$ python -q
>>> import numpy as np
>>> np.set_printoptions(precision=2, suppress=True, linewidth=200)
>>> tidy = lambda a: np.round(a, 2) + 0
>>> rng = np.random.default_rng(12)
>>> th = rng.uniform(0, 2 * np.pi, 24)
>>> Q, _ = np.linalg.qr(np.array([[-1.1, -0.8], [0.8, 0.9], [1.3, -0.6], [0.8, 0.9]]))
>>> J = 5 * np.c_[np.cos(th), np.sin(th)] @ Q.T
>>> print(tidy(J))
[[ 1.39 -2.12  3.75 -2.12]
 [-2.99  2.54  1.77  2.54]
 [ 0.28 -1.23  4.68 -1.23]
 [ 0.09 -1.07  4.77 -1.07]
 [ 2.69 -2.86  1.18 -2.86]
 [ 1.04 -1.86  4.13 -1.86]
 [ 0.08  0.92 -4.83  0.92]
 [-1.11  0.07  4.88  0.07]
 [-2.97  2.84  0.24  2.84]
 [-2.76  2.87 -0.93  2.87]
 [-2.67  1.92  3.25  1.92]
 [ 2.24 -1.35 -4.04 -1.35]
 [-1.25  0.22  4.83  0.22]
 [ 1.51 -2.21  3.6  -2.21]
 [ 3.02 -2.75 -0.88 -2.75]
 [ 2.97 -2.48 -1.96 -2.48]
 [ 2.91 -2.34 -2.37 -2.34]
 [-3.02  2.69  1.2   2.69]
 [ 1.52 -2.22  3.58 -2.22]
 [ 0.25 -1.21  4.69 -1.21]
 [ 0.08  0.92 -4.83  0.92]
 [-2.99  2.54  1.76  2.54]
 [-3.02  2.72  1.06  2.72]
 [-2.91  2.87 -0.25  2.87]]
>>> def softmax(z):
...     e = np.exp(z - z.max(axis=-1, keepdims=True))
...     return e / e.sum(axis=-1, keepdims=True)
... 
>>> print(tidy(softmax(J[16] + 4)))
[0.98 0.01 0.01 0.01]
>>> print(tidy(softmax(J).sum(axis=1)))
[1. 1. 1. 1. 1. 1. 1. 1. 1. 1. 1. 1. 1. 1. 1. 1. 1. 1. 1. 1. 1. 1. 1. 1.]
>>> print(tidy(softmax(J[16])))
[0.98 0.01 0.01 0.01]
>>> scores = J @ J.T / np.sqrt(4)
>>> print(softmax(scores).round(6).argmax(axis=1))
[ 0  1  2  3  4  5  6  7  8  9 10 11 12 13 14 15 16 17 18 19 20 21 22 23]
>>> C2 = J.T @ J
>>> print(tidy(np.trace(C2)), (J ** 2).sum())
600.0 600.0
>>> print(tidy(np.diag(C2)))
[117.49 108.5  265.52 108.5 ]
>>> print(tidy(C2))
[[ 117.49 -107.11  -33.62 -107.11]
 [-107.11  108.5   -22.04  108.5 ]
 [ -33.62  -22.04  265.52  -22.04]
 [-107.11  108.5   -22.04  108.5 ]]
>>> basis = J[[3, 10]].astype(float)
>>> for _ in range(7):
...     labels = np.linalg.norm(J[:, None] - basis, axis=-1).argmin(axis=1)
...     basis = np.array([J[labels == j].mean(axis=0) for j in range(2)])
... 
>>> print(labels)
[0 1 0 0 0 0 1 0 1 1 1 0 0 0 0 0 0 1 0 0 1 1 1 1]
>>> print(np.bincount(labels))
[14 10]
>>> E = np.load("w.npy")
>>> print(E)
[[-3.  2. -2.  3.  0.  0.  0.]
 [ 3. -1.  3.  2.  0.  0.  0.]
 [-2.  1.  1. -2.  0.  0.  0.]
 [-1. -2. -3. -3.  0.  0.  0.]
 [ 0.  0.  0.  0.  0.  1. -2.]
 [ 0.  0.  0.  0. -2.  1. -1.]
 [ 0.  0.  0.  0. -2.  1. -3.]]
>>> labels = rng.permutation(7)
>>> B = E[:, labels] * rng.choice([-1, 1], 7)
>>> print(B)
[[ 2.  0. -0.  0. -3.  2.  3.]
 [-3.  0. -0.  0.  3. -1.  2.]
 [-1.  0. -0.  0. -2.  1. -2.]
 [ 3.  0. -0.  0. -1. -2. -3.]
 [-0.  0.  2.  1.  0.  0.  0.]
 [-0. -2.  1.  1.  0.  0.  0.]
 [-0. -2.  3.  1.  0.  0.  0.]]
>>> U, _, Vt = np.linalg.svd(E.T @ B)
>>> print(tidy(U @ Vt))
[[ 0.  0.  0.  0.  1.  0.  0.]
 [ 0.  0.  0.  0.  0.  1.  0.]
 [-1.  0.  0.  0.  0.  0.  0.]
 [ 0.  0.  0.  0.  0.  0.  1.]
 [ 0.  1.  0.  0.  0.  0.  0.]
 [ 0.  0.  0.  1.  0.  0.  0.]
 [ 0.  0. -1.  0.  0.  0.  0.]]
>>> print(labels)
[2 4 6 5 0 1 3]
